$ python3 -q
>>> import numpy as np
>>> from numpy import linalg as LA
>>> np.set_printoptions(precision=1, suppress=True, linewidth=120)
>>> A = np.array([[8.0, 0.0, -6.0], [0.0, -1.0, 0.0], [-6.0, 0.0, 3.0]])
>>> A
array([[ 8.,  0., -6.],
       [ 0., -1.,  0.],
       [-6.,  0.,  3.]])
>>> np.allclose(A @ A.T, A.T @ A)
True
>>> assert A == A.T
Traceback (most recent call last):
  File "<python-input-6>", line 1, in <module>
    assert A == A.T
           ^^^^^^^^
ValueError: The truth value of an array with more than one element is ambiguous. Use a.any() or a.all()
>>> A.inv()
Traceback (most recent call last):
  File "<python-input-7>", line 1, in <module>
    A.inv()
    ^^^^^
AttributeError: 'numpy.ndarray' object has no attribute 'inv'
>>> A @ A
array([[100.,   0., -66.],
       [  0.,   1.,   0.],
       [-66.,   0.,  45.]])
>>> round(np.abs(LA.eigvals(A)).max(), 1)
np.float64(12.0)
>>> np.allclose(A, A.T)
True
>>> np.trace(A)
np.float64(10.0)
>>> round(float(LA.det(A)), 1)
12.0
>>> np.sort(LA.eigvals(A).real)
array([-1., -1., 12.])
>>> A @ A
array([[100.,   0., -66.],
       [  0.,   1.,   0.],
       [-66.,   0.,  45.]])
>>> (A != 0).astype(int)
array([[1, 0, 1],
       [0, 1, 0],
       [1, 0, 1]])
>>> round(float(LA.det(A)), 1)
12.0
>>> np.flatnonzero(LA.matrix_power((A != 0) + (A.T != 0) + np.eye(3), 3)[0])
array([0, 2])
